$ python -q
>>> import numpy as np
>>> np.set_printoptions(precision=2, suppress=True, linewidth=100, sign=" ")
>>> K = np.loadtxt("run19.csv", delimiter=",")
>>> K
array([[ 0.57,  0.29,  0.  ,  0.14,  0.  ],
       [ 0.22,  0.33,  0.11,  0.  ,  0.33],
       [ 0.14,  0.  ,  0.43,  0.29,  0.14],
       [ 0.22,  0.33,  0.  ,  0.44,  0.  ],
       [ 0.22,  0.22,  0.11,  0.  ,  0.44]])
>>> Q, evecs = np.linalg.qr(K[:, :4])[0], np.linalg.qr(K[:, 4:])[0]
>>> s = np.linalg.svd(Q.T @ evecs, compute_uv=False)
>>> (s > 0.9).sum()
np.int64(1)
>>> W = np.array([[0, 5, 3, 9], [8, 7, 9, 8], [1, 9, 9, 9], [2, 0, 3, 2], [9, 4, 4, 3]])
>>> coef = np.array([-2, -5, -5, -1])
>>> H = np.maximum(K @ W + coef, 0)
>>> np.linalg.matrix_rank(H)
np.int64(4)
>>> H
array([[ 0.57,  0.  ,  0.  ,  6.71],
       [ 3.78,  0.78,  1.  ,  5.67],
       [ 0.29,  0.14,  0.71,  5.14],
       [ 1.56,  0.  ,  0.  ,  4.56],
       [ 3.89,  0.44,  0.44,  5.11]])
>>> basis = np.array([[1, 1, 3], [0, 3, 3], [2, -3, -3], [-2, -3, 1]])
>>> print(W @ basis)
[[-12 -21  15]
 [ 10 -22  26]
 [  1 -26  12]
 [  4 -13  -1]
 [ 11   0  30]]
>>> x = np.array([1, 1, 0, 1])
>>> target = H @ x
>>> print(np.round(np.linalg.pinv(H) @ H, 2) + 0)
[[ 1.  0.  0.  0.]
 [ 0.  1.  0.  0.]
 [ 0.  0.  1.  0.]
 [ 0.  0.  0.  1.]]
>>> rng = np.random.default_rng(71177)
>>> target = target + 0.1 * rng.normal(size=5)
>>> target
array([  7.11,  10.24,   5.5 ,   6.13,   9.45])
>>> coef, *_ = np.linalg.lstsq(H, target)
>>> print(coef)
[ 1.07  0.63  0.18  0.97]
>>> np.round(H.T @ (target - H @ coef), 2) + 0
array([ 0.,  0.,  0.,  0.])
>>> [round(float(np.linalg.norm(np.linalg.solve(H.T @ H + lam * np.eye(4), H.T @ target))), 2) for lam in (0, 1, 10, 100)]
[1.59, 1.49, 1.32, 0.85]
